% ipython --no-banner

In [1]: import numpy as np

In [2]: import numpy.linalg as la

In [3]: np.set_printoptions(precision=2, suppress=True, linewidth=140)

In [4]: M = np.load("run1.npy")

In [5]: M
Out[5]: 
array([[0, 1, 0, 1, 0, 0],
       [1, 0, 0, 0, 0, 0],
       [0, 0, 0, 0, 0, 0],
       [1, 0, 0, 0, 0, 0],
       [0, 0, 0, 0, 0, 1],
       [0, 0, 0, 0, 1, 0]])

In [6]: U, sig, vt = la.svd(M)

In [7]: evecs = vt[:(sig > 1e-8).sum()]

In [8]: rng = np.random.default_rng(1698)

In [9]: x0 = M[3] + -1 * M[0] + rng.integers(2) * np.eye(6)[3]

In [10]: x0
Out[10]: array([ 1., -1.,  0., -1.,  0.,  0.])

In [11]: np.round(la.norm(x0 - evecs.T @ evecs @ x0), 2)
Out[11]: np.float64(0.0)

In [12]: J = np.load("layer18.npy")

In [13]: J
Out[13]: 
array([[4, 3, 2, 0, 2],
       [3, 4, 3, 4, 4],
       [2, 3, 2, 4, 2],
       [0, 4, 4, 4, 0],
       [2, 4, 2, 0, 2]])

In [14]: P = np.triu(np.array([[-9, -2, -2, -2, 7],
    ...:     [4, -2, -7, 2, -6],
    ...:     [0, -8, 4, 0, 2],
    ...:     [6, 7, -3, -2, 5],
    ...:     [4, 6, 5, 2, -9]]), 1) + np.eye(5)

In [15]: B = P @ J @ la.inv(P)

In [16]: la.matrix_rank(B)
Out[16]: np.int64(5)

In [17]: np.trace(B), np.trace(J)
Out[17]: (np.float64(16.0), np.int64(16))

In [18]: np.poly(B)
Out[18]: array([   1.,  -16.,   22.,  190., -140., -144.])

In [19]: round(la.det(B), 2)
Out[19]: np.float64(144.0)

In [20]: print(P @ J - J @ P)
[[  4.  14.  25. -22. -12.]
 [-26. -31.  16. -22. -49.]
 [  4.  12.  29.  -2. -16.]
 [ 10.  20.  38.  -8.   6.]
 [  0.   4.  32.  -4.   6.]]

In [21]: labels = rng.permutation(5)

In [22]: B = J[:, labels] * rng.choice([-1, 1], 5)

In [23]: B
Out[23]: 
array([[-3,  0,  4,  2,  2],
       [-4,  4,  3,  4,  3],
       [-3,  4,  2,  2,  2],
       [-4,  4,  0,  0,  4],
       [-4,  0,  2,  2,  2]])

In [24]: U, _, vt = la.svd(J.T @ B)

In [25]: np.round(U @ vt, 2) + 0
Out[25]: 
array([[ 0.,  0.,  1.,  0.,  0.],
       [-1.,  0.,  0.,  0.,  0.],
       [ 0.,  0.,  0.,  0.,  1.],
       [ 0.,  1.,  0.,  0.,  0.],
       [ 0.,  0.,  0.,  1.,  0.]])

In [26]: x0 = np.array([2, -1, 2, -1, 3])

In [27]: rhs = J @ x0

In [28]: rhs
Out[28]: array([15, 16,  7,  0, 10])

In [29]: la.solve(J, 2 * rhs)
Out[29]: array([ 4., -2.,  4., -2.,  6.])

In [30]: la.solve(J, rhs + J[:, 4])
Out[30]: array([ 2., -1.,  2., -1.,  4.])

In [31]: la.solve(J, rhs)
Out[31]: array([ 2., -1.,  2., -1.,  3.])

In [32]: evals, evecs = la.eigh(M)

In [33]: x0 = np.array([4, 0, 0, 5, 8, 7])

In [34]: evecs * np.maximum(evals, 0) @ evecs.T
Out[34]: 
array([[0.71, 0.5 , 0.  , 0.5 , 0.  , 0.  ],
       [0.5 , 0.35, 0.  , 0.35, 0.  , 0.  ],
       [0.  , 0.  , 0.  , 0.  , 0.  , 0.  ],
       [0.5 , 0.35, 0.  , 0.35, 0.  , 0.  ],
       [0.  , 0.  , 0.  , 0.  , 0.5 , 0.5 ],
       [0.  , 0.  , 0.  , 0.  , 0.5 , 0.5 ]])

In [35]: (np.sign(evecs[:, -1].round(6)) == np.sign(evecs[0, -1].round(6))).astype(int)
Out[35]: array([1, 1, 0, 1, 0, 0])

In [36]: round(float(x0 @ M @ x0 / (x0 @ x0)), 2), round(float(evals[0]), 2), round(evals[-1], 2)
Out[36]: (0.99, -1.41, np.float64(1.41))

In [37]: print(x0 @ M @ x0)
152

In [38]: r = la.matrix_rank(M)

In [39]: r
Out[39]: np.int64(4)

In [40]: null = la.svd(M)[2][r:].T

In [41]: print(la.matrix_rank(M.T @ M), la.matrix_rank(M @ M.T))
4 4

In [42]: np.round(M @ null, 2) + 0
Out[42]: 
array([[0., 0.],
       [0., 0.],
       [0., 0.],
       [0., 0.],
       [0., 0.],
       [0., 0.]])

In [43]: print([int(la.matrix_rank(M[:i])) for i in range(1, len(M) + 1)])
[1, 2, 2, 2, 3, 4]

In [44]: print(np.allclose(M @ null, 0))
True

In [45]: data = np.cumsum(np.array([[3, 4, 2, 1],
    ...:     [-5, 2, -4, -3],
    ...:     [-1, 4, -5, 1],
    ...:     [0, -3, 0, -3],
    ...:     [-5, -1, -2, -4],
    ...:     [-3, -5, -1, 3],
    ...:     [0, -3, -4, 4],
    ...:     [-5, 3, 2, -4],
    ...:     [-4, 5, 4, 1],
    ...:     [0, -5, 2, 1],
    ...:     [-4, -4, 4, 2],
    ...:     [4, 3, 1, -5],
    ...:     [-3, -3, -3, 3],
    ...:     [2, -3, 4, -1],
    ...:     [-5, -4, -5, 1],
    ...:     [4, 5, -4, -4],
    ...:     [-1, 1, -4, -3],
    ...:     [-4, 4, -5, -3],
    ...:     [-2, 3, -3, 0],
    ...:     [3, 0, -4, -1],
    ...:     [-2, -4, 3, -3],
    ...:     [1, -3, 1, 1],
    ...:     [2, -2, -4, -5],
    ...:     [1, 2, -4, -4],
    ...:     [1, -5, -3, 3],
    ...:     [-2, 2, 3, -1],
    ...:     [-4, -4, 2, 0],
    ...:     [4, 1, -1, 0],
    ...:     [0, 2, -1, -3],
    ...:     [-3, 0, 1, -3]]), axis=0)

In [46]: data
Out[46]: 
array([[  3,   4,   2,   1],
       [ -2,   6,  -2,  -2],
       [ -3,  10,  -7,  -1],
       [ -3,   7,  -7,  -4],
       [ -8,   6,  -9,  -8],
       [-11,   1, -10,  -5],
       [-11,  -2, -14,  -1],
       [-16,   1, -12,  -5],
       [-20,   6,  -8,  -4],
       [-20,   1,  -6,  -3],
       [-24,  -3,  -2,  -1],
       [-20,   0,  -1,  -6],
       [-23,  -3,  -4,  -3],
       [-21,  -6,   0,  -4],
       [-26, -10,  -5,  -3],
       [-22,  -5,  -9,  -7],
       [-23,  -4, -13, -10],
       [-27,   0, -18, -13],
       [-29,   3, -21, -13],
       [-26,   3, -25, -14],
       [-28,  -1, -22, -17],
       [-27,  -4, -21, -16],
       [-25,  -6, -25, -21],
       [-24,  -4, -29, -25],
       [-23,  -9, -32, -22],
       [-25,  -7, -29, -23],
       [-29, -11, -27, -23],
       [-25, -10, -28, -23],
       [-25,  -8, -29, -26],
       [-28,  -8, -28, -29]])

In [47]: Xs = data - data.mean(axis=0)

In [48]: evecs = la.svd(Xs)[2][:1]

In [49]: B = Xs - Xs @ evecs.T @ evecs

In [50]: print(np.diag(evecs.T @ evecs))
[0.21 0.06 0.41 0.31]

In [51]: np.cov(Xs @ evecs.T, rowvar=False)
Out[51]: array(247.69)

In [52]: E = np.loadtxt("x.csv", delimiter=",")

In [53]: E
Out[53]: 
array([[-0.34, -0.23,  0.44, -0.23],
       [ 3.08, -0.32, -2.69,  1.7 ],
       [ 0.39, -0.08, -0.34, -0.12],
       [ 4.2 , -0.55, -3.72,  2.11],
       [ 0.49,  0.06, -0.54,  0.18],
       [ 3.05, -0.13, -2.83,  2.89],
       [ 0.26, -0.03, -0.32,  0.48],
       [-0.05,  0.05,  0.11,  0.25],
       [ 3.02, -0.41, -2.7 ,  1.33],
       [ 2.05, -0.27, -1.72,  1.79],
       [ 2.27,  0.17, -2.36,  2.03]])

In [54]: P = E @ la.solve(E.T @ E, E.T)

In [55]: P @ E[:, 3]
Out[55]: array([-0.23,  1.7 , -0.12,  2.11,  0.18,  2.89,  0.48,  0.25,  1.33,  1.79,  2.03])

In [56]: print(np.allclose(P @ P, P))
True

In [57]: np.round(la.eigvalsh(P), 2) + 0
Out[57]: array([0., 0., 0., 0., 0., 0., 0., 1., 1., 1., 1.])

In [58]: np.diag(P)
Out[58]: array([0.45, 0.38, 0.06, 0.47, 0.11, 0.53, 0.37, 0.24, 0.35, 0.41, 0.64])

In [59]: cov = np.cov(data, rowvar=False)

In [60]: la.eigvalsh(cov)[::-1]
Out[60]: array([247.69,  46.36,  14.53,   5.52])

In [61]: np.polyfit(data[:, 1], data[:, 2], 1)
Out[61]: array([  0.97, -12.99])

In [62]: data.std(axis=0)
Out[62]: array([ 8.9 ,  5.62, 10.53,  9.06])

In [63]: print(round(np.corrcoef(data[:, 1], data[:, 2])[0, 1], 2))
0.52

In [64]: x0 = np.array([2, 0, 2, 2])

In [65]: rhs = E @ x0

In [66]: c, lr = np.zeros(4), 1 / la.norm(E, 2) ** 2

In [67]: for i in range(250):
    ...:     c -= lr * E.T @ (E @ c - rhs)
    ...:     if i % 50 == 0: print(i, round(la.norm(E @ c - rhs), 2))
    ...: 
0 2.26
50 1.25
100 0.9
150 0.76
200 0.68

In [68]: c
Out[68]: array([ 0.36, -0.29,  0.1 ,  1.83])

In [69]: labels = E[:, 0] > np.median(E[:, 0])

In [70]: u = E[labels].mean(axis=0) - E[~labels].mean(axis=0)

In [71]: print(((E - E.mean(axis=0)) @ u > 0).astype(int))
[0 1 0 1 0 1 0 0 1 1 1]

In [72]: m1 = np.array([[1, 1, 2, 0, 1, 0],
    ...:     [1, 0, 2, 1, 0, 2],
    ...:     [2, 0, 0, 0, 2, 0],
    ...:     [2, 1, 1, 2, 1, 1],
    ...:     [1, 1, 2, 0, 1, 0],
    ...:     [0, 2, 2, 0, 1, 1]])

In [73]: m1
Out[73]: 
array([[1, 1, 2, 0, 1, 0],
       [1, 0, 2, 1, 0, 2],
       [2, 0, 0, 0, 2, 0],
       [2, 1, 1, 2, 1, 1],
       [1, 1, 2, 0, 1, 0],
       [0, 2, 2, 0, 1, 1]])

In [74]: u = np.array([-2, -4])

In [75]: np.convolve(m1[1], u)
Out[75]: array([ -2,  -4,  -4, -10,  -4,  -4,  -8])

In [76]: print(np.array([np.convolve(row, u, "same") for row in m1]))
[[ -2  -6  -8  -8  -2  -4]
 [ -2  -4  -4 -10  -4  -4]
 [ -4  -8   0   0  -4  -8]
 [ -4 -10  -6  -8 -10  -6]
 [ -2  -6  -8  -8  -2  -4]
 [  0  -4 -12  -8  -2  -6]]
